$ python3 -q
>>> import numpy as np
>>> from numpy import linalg as LA
>>> np.set_printoptions(suppress=True, linewidth=100)
>>> rnd = lambda a: np.round(a, 2) + 0
>>> A = np.array([[3, 3, 3, 3], [3, 6, 6, 6], [3, 6, 9, 9], [3, 6, 9, 12]])
>>> A
array([[ 3,  3,  3,  3],
       [ 3,  6,  6,  6],
       [ 3,  6,  9,  9],
       [ 3,  6,  9, 12]])
>>> # equal to its transpose
>>> t = np.radians(60)
>>> R = np.eye(4)
>>> R[2, 2] = R[3, 3] = np.cos(t)
>>> R[2, 3], R[3, 2] = -np.sin(t), np.sin(t)
>>> rnd(R)
array([[ 1.  ,  0.  ,  0.  ,  0.  ],
       [ 0.  ,  1.  ,  0.  ,  0.  ],
       [ 0.  ,  0.  ,  0.5 , -0.87],
       [ 0.  ,  0.  ,  0.87,  0.5 ]])
>>> Y = A @ R.T
>>> rnd(LA.det(R)), np.trace(R)
(np.float64(1.0), np.float64(3.0))
>>> rnd(LA.svd(A, compute_uv=False)), rnd(LA.svd(Y, compute_uv=False))
(array([24.87,  3.  ,  1.28,  0.85]), array([24.87,  3.  ,  1.28,  0.85]))
>>> rng = np.random.default_rng(279)
>>> idx = rng.permutation(4)
>>> idx
array([2, 1, 3, 0])
>>> Y = A[idx][:, idx]
>>> np.allclose(Y, A)
False
>>> rnd(np.sort(np.abs(LA.eigvals(Y))))
array([ 0.85,  1.28,  3.  , 24.87])
>>> np.diag(Y)
array([ 9,  6, 12,  3])
>>> Y
array([[ 9,  6,  9,  3],
       [ 6,  6,  6,  3],
       [ 9,  6, 12,  3],
       [ 3,  3,  3,  3]])
>>> rnd(LA.det(Y)), rnd(LA.det(A[idx]))
(np.float64(81.0), np.float64(81.0))
>>> cov = Y.T @ Y
>>> cov
array([[207, 153, 234,  81],
       [153, 117, 171,  63],
       [234, 171, 270,  90],
       [ 81,  63,  90,  36]])
>>> rnd(LA.eigvalsh(cov)[::-1])
array([618.65,   9.  ,   1.63,   0.72])
>>> np.diag(cov)
array([207, 117, 270,  36])
>>> m1 = np.loadtxt("sample13.csv", delimiter=",")
>>> m1
array([[  1. ,  11. ,  -0.8],
       [  0.2,  12. ,  -0.4],
       [ -1.2, -14. ,   1.1],
       [ -1.7, -13. ,  -0.3]])
>>> # column 1 dominates
>>> x0 = np.array([2, 1, 2])
>>> rhs = m1 @ x0
>>> b, lr = np.zeros(3), 1 / LA.norm(m1, 2) ** 2
>>> for i in range(15):
...     b -= lr * m1.T @ (m1 @ b - rhs)
...     if i % 5 == 0: print(i, round(LA.norm(m1 @ b - rhs), 2))
... 
0 3.37
5 3.33
10 3.29
>>> rnd(LA.cond(m1))
np.float64(30.94)
>>> LA.cond(m1) > 100
np.False_
>>> x0 = np.array([2, 1, 2])
>>> (m1 @ x0).argmax()
np.int64(1)
>>> m1 @ np.ones(3)
array([ 11.2,  11.8, -14.1, -15. ])
>>> m1 @ (2 * x0)
array([ 22.8,  23.2, -28.4, -34. ])
>>> Y = np.c_[m1[:, :1] @ np.array([[3]]), np.array([0, 2, 3, 9])]
>>> rnd(Y)
array([[ 3. ,  0. ],
       [ 0.6,  2. ],
       [-3.6,  3. ],
       [-5.1,  9. ]])
>>> rnd(LA.norm(LA.qr(m1)[0].T @ Y, axis=0) ** 2 / ((Y ** 2).sum(axis=0) + 1e-12))
array([1.  , 0.95])
>>> hat = m1 @ LA.solve(m1.T @ m1, m1.T)
>>> LA.matrix_rank(np.eye(4) - hat)
np.int64(1)
>>> rnd(hat @ m1[:, 1])
array([ 11.,  12., -14., -13.])
>>> rnd(np.diag(hat))
array([0.36, 1.  , 0.64, 1.  ])
>>> rnd(LA.eigvalsh(hat))
array([0., 1., 1., 1.])
>>> X = np.array([[4.0, 1.0, 1.0, 1.0],
...     [1.0, 4.0, 1.0, 1.0],
...     [1.0, 1.0, 4.0, 1.0],
...     [1.0, 1.0, 1.0, 4.0]])
>>> evals, evecs = LA.eigh(X)
>>> rnd(evecs.T @ X @ evecs)
array([[3., 0., 0., 0.],
       [0., 3., 0., 0.],
       [0., 0., 3., 0.],
       [0., 0., 0., 7.]])
>>> rnd(evals)
array([3., 3., 3., 7.])
>>> rnd(evecs.T @ evecs)
array([[1., 0., 0., 0.],
       [0., 1., 0., 0.],
       [0., 0., 1., 0.],
       [0., 0., 0., 1.]])
>>> (evals > 1e-8).sum(), (evals < -1e-8).sum()
(np.int64(4), np.int64(0))
>>> np.unique(evals.round(6) + 0, return_counts=True)[1]
array([3, 1])
>>> Y = X + rng.integers(-2, 3, (4, 1)) @ rng.integers(-2, 3, (1, 4))
>>> Y
array([[ 4., -3., -3., -1.],
       [ 1.,  8.,  5.,  3.],
       [ 1.,  5.,  8.,  3.],
       [ 1.,  5.,  5.,  6.]])
>>> np.abs(Y - X).sum(axis=1)
array([10., 10., 10., 10.])
>>> data = np.load("a.npy")
>>> data
array([[ 1, -1,  1, -1],
       [ 2,  2,  2,  2],
       [ 1, -1,  1, -1],
       [ 2,  2,  2,  2]])
>>> # column 2 repeats column 0
>>> U, s, Vt = LA.svd(data)
>>> rnd(s)
array([5.66, 2.83, 0.  , 0.  ])
>>> np.argmax(s[:-1] / (s[1:] + 1e-6)) + 1
np.int64(2)
>>> Y = U[:, :2] @ np.diag(s[:2]) @ Vt[:2]
>>> LA.matrix_rank(Y)
np.int64(2)
>>> rnd(LA.norm(data - Y) / LA.norm(data))
np.float64(0.0)
>>> rnd(np.abs(data - Y).max())
np.float64(0.0)
>>> rnd(Y)
array([[ 1., -1.,  1., -1.],
       [ 2.,  2.,  2.,  2.],
       [ 1., -1.,  1., -1.],
       [ 2.,  2.,  2.,  2.]])
>>> rnd(LA.norm(data - Y, 2)), rnd(s[2])
(np.float64(0.0), np.float64(0.0))
>>> LA.matrix_rank(data, rtol=0.05)
np.int64(2)
